$ ipython --no-banner

In [1]: import numpy as np

In [2]: np.set_printoptions(precision=1, suppress=True, linewidth=200)

In [3]: def tidy(a):
   ...:     return np.round(a, 1) + 0
   ...: 

In [4]: M = np.load("sample15.npy")

In [5]: tidy(M)
Out[5]: 
array([[-11.2,  -9.6,  13.5],
       [-11.4, -14. ,  -8.5],
       [  2.9,  -0.5, -19.8],
       [  9.7,  12.7,  12. ],
       [ 12.1,  11.1, -11.4],
       [ -6.7, -10.2, -15.9],
       [  9.6,  12.7,  12.1],
       [ -0.2,  -3.9, -19.6],
       [  2.2,   5.9,  19. ],
       [ -5.9,  -9.5, -16.6],
       [-13.4, -13.4,   6.4],
       [ -8.3,  -5.8,  17.3],
       [-13.7, -14.3,   2.9],
       [ -9.2, -12.4, -12.7],
       [ 13.7,  14.4,  -2.5],
       [ -3.1,   0.3,  19.8],
       [ 10.3,  13.3,  10.8],
       [  2.2,   5.9,  19. ],
       [-11.1,  -9.5,  13.6],
       [  2.5,  -0.9, -19.8],
       [ -9.9,  -7.9,  15.5],
       [  0.1,  -3.6, -19.7],
       [  2.8,  -0.6, -19.8],
       [  2.1,  -1.4, -19.8],
       [ -7.7, -11.1, -14.7]])

In [6]: C2 = np.cov(M, rowvar=False)

In [7]: tidy(np.linalg.eigvalsh(C2)[::-1])
Out[7]: array([251.5, 155.2,   0. ])

In [8]: C2.shape
Out[8]: (3, 3)

In [9]: K = np.load("w.npy")

In [10]: K
Out[10]: 
array([[ 3,  4,  5],
       [ 6,  7,  8],
       [ 9, 10, 11],
       [12, 13, 14],
       [15, 16, 17]])

In [11]: rank = np.linalg.matrix_rank(K)

In [12]: rank
Out[12]: np.int64(2)

In [13]: null = np.linalg.svd(K)[2][rank:].T

In [14]: np.linalg.matrix_rank(K.T @ K), np.linalg.matrix_rank(K @ K.T)
Out[14]: (np.int64(2), np.int64(2))

In [15]: [int(np.linalg.matrix_rank(K[:, :j + 1])) for j in range(3)]
Out[15]: [1, 2, 2]

In [16]: np.allclose(K @ null, 0)
Out[16]: True

In [17]: [int(np.linalg.matrix_rank(np.delete(K, i, axis=0))) for i in range(5)]
Out[17]: [2, 2, 2, 2, 2]

In [18]: Uu, s, Vt = np.linalg.svd(K)

In [19]: evecs = Vt[:(s > 1e-8).sum()]

In [20]: rng = np.random.default_rng(7229)

In [21]: x = K[4] + -1 * K[0] + rng.integers(2) * np.eye(3)[2]

In [22]: x
Out[22]: array([12., 12., 12.])

In [23]: tidy(np.diag(evecs.T @ evecs))
Out[23]: array([0.8, 0.3, 0.8])

In [24]: tidy(evecs.T @ evecs)
Out[24]: 
array([[ 0.8,  0.3, -0.2],
       [ 0.3,  0.3,  0.3],
       [-0.2,  0.3,  0.8]])

In [25]: np.allclose(evecs.T @ evecs @ x, x)
Out[25]: True

In [26]: np.linalg.matrix_rank(np.vstack([K, x]))
Out[26]: np.int64(2)

In [27]: data = np.loadtxt("test19.csv", delimiter=",")

In [28]: data
Out[28]: 
array([[-11.3,  10. , -12.8,  -2.8],
       [-10.6,  -1.2, -14.6,  -8.5],
       [ -1.6,  -2.9,  -2.2,  19.6],
       [ -5.2,   9. ,   5.4, -16.2],
       [  2.7, -11. ,   3.3, -16.2],
       [ -8.4,  -2.5,  17.1,   5.7],
       [-16.8,  -8.6,   1. ,  -6.5],
       [ -6.5, -18.8,  -2.4,   0.5],
       [ 11.4, -13.9,   8.7,   1.2],
       [ 14.3,  -0.7,  12.6,  -6.1],
       [ -2.2,   4.5,   7. ,  18. ],
       [ -1.4,  10.4,  -7.2, -15.5],
       [  1.4, -13.2,  10.5, -10.7],
       [ -6.8, -12.9,  13.7,  -1.1],
       [ 10.1,   5. , -16.1,  -3.7],
       [ -8. ,  11.8, -12.1,  -7.1],
       [  8.1,  -0.1,   9.2, -15.8],
       [-10.6,   4.9, -15. ,   6.3],
       [ -9.7,  12.6,  11.5,  -3.8],
       [-18.4,   1.8,  -3.8,   6.7],
       [-15.3,  -3.1,  -6.2,  10.9],
       [ 10.6, -16.2,  -2.7,   4.2],
       [ -7.4,  -7.3,  14.1,   9.6],
       [ -3.6,   3.7,  -7.7, -17.7],
       [-12.4,  15.4,   0.1,   3.1],
       [-15.3,  -5.4, -11.2,  -3.5],
       [  6.9,   7.9,  -9.6, -14.1],
       [  8.7,  14. ,  -8.2,  -7.9]])

In [29]: hat = data @ np.linalg.solve(data.T @ data, data.T)

In [30]: np.linalg.matrix_rank(np.eye(28) - hat)
Out[30]: np.int64(24)

In [31]: tidy(np.diag(hat))
Out[31]: array([0.1, 0.1, 0.1, 0.2, 0.2, 0.2, 0.2, 0.2, 0.1, 0.1, 0.1, 0.1, 0.1, 0.1, 0.2, 0.1, 0.1, 0.1, 0.2, 0.1, 0.1, 0.2, 0.1, 0.1, 0.2, 0.2, 0.1, 0.1])

In [32]: np.trace(hat)
Out[32]: np.float64(4.0)

In [33]: def softmax(z):
    ...:     e = np.exp(z - z.max(axis=-1, keepdims=True))
    ...:     return e / e.sum(axis=-1, keepdims=True)
    ...: 

In [34]: tidy(softmax(10 * data[19]))
Out[34]: array([0., 0., 0., 1.])

In [35]: S = data @ data.T / np.sqrt(4)

In [36]: tidy(softmax(S)[19] @ data)
Out[36]: array([-18.4,   1.8,  -3.8,   6.7])

In [37]: D = np.linalg.norm(data[:, None] - data[None], axis=-1)

In [38]: D.mean(axis=1).argmax()
Out[38]: np.int64(21)

In [39]: mat = np.tril(np.array([[0, 0, -1, 0], [-2, 0, 3, -3], [1, 2, 2, -3], [-1, -1, 3, -3]]), -1) + np.eye(4, dtype=int)

In [40]: mat
Out[40]: 
array([[ 1,  0,  0,  0],
       [-2,  1,  0,  0],
       [ 1,  2,  1,  0],
       [-1, -1,  3,  1]])

In [41]: round(np.log10(np.linalg.cond(mat)))
Out[41]: 2

In [42]: [round(float(x), 1) for x in np.linalg.svd(mat, compute_uv=False)[:3]]
Out[42]: [3.5, 2.5, 2.3]

In [43]: tidy(np.linalg.norm(mat, 2) / np.linalg.norm(mat))
Out[43]: np.float64(0.7)

In [44]: np.linalg.cond(mat) > 100
Out[44]: np.False_

In [45]: np.linalg.matrix_rank(mat, rtol=0.1)
Out[45]: np.int64(3)

In [46]: tidy(np.abs(np.linalg.svd(mat)[2][-1]))
Out[46]: array([0. , 0.1, 0.3, 1. ])

In [47]: hat = np.triu(np.array([[3, 1, 0, 2], [1, 0, 2, 0], [-1, 2, -1, 2], [0, 2, -2, 1]]), 1) + np.eye(4)

In [48]: B = hat @ mat @ np.linalg.inv(hat)

In [49]: B
Out[49]: 
array([[-3.,  2.,  2.,  4.],
       [ 0.,  5., -8., 16.],
       [-1.,  1.,  5., -6.],
       [-1.,  0.,  3., -3.]])

In [50]: np.linalg.matrix_rank(B)
Out[50]: np.int64(4)

In [51]: A = np.array([[6, 0, -6, -3, 0, 3],
    ...:     [4, -2, 2, -2, 1, -1],
    ...:     [-2, 4, -6, 1, -2, 3],
    ...:     [0, 0, 0, 0, 0, 0],
    ...:     [0, 0, 0, 0, 0, 0],
    ...:     [0, 0, 0, 0, 0, 0]])

In [52]: tidy(softmax(A[3]))
Out[52]: array([0.2, 0.2, 0.2, 0.2, 0.2, 0.2])

In [53]: tidy(softmax(10 * A[3]))
Out[53]: array([0.2, 0.2, 0.2, 0.2, 0.2, 0.2])

In [54]: S = A @ A.T / np.sqrt(6)

In [55]: tidy(softmax(S))
Out[55]: 
array([[1. , 0. , 0. , 0. , 0. , 0. ],
       [0. , 1. , 0. , 0. , 0. , 0. ],
       [0. , 0. , 1. , 0. , 0. , 0. ],
       [0.2, 0.2, 0.2, 0.2, 0.2, 0.2],
       [0.2, 0.2, 0.2, 0.2, 0.2, 0.2],
       [0.2, 0.2, 0.2, 0.2, 0.2, 0.2]])

In [56]: tidy(softmax(S + np.triu(np.full(S.shape, -np.inf), 1)))
Out[56]: 
array([[1. , 0. , 0. , 0. , 0. , 0. ],
       [0. , 1. , 0. , 0. , 0. , 0. ],
       [0. , 0. , 1. , 0. , 0. , 0. ],
       [0.2, 0.2, 0.2, 0.2, 0. , 0. ],
       [0.2, 0.2, 0.2, 0.2, 0.2, 0. ],
       [0.2, 0.2, 0.2, 0.2, 0.2, 0.2]])
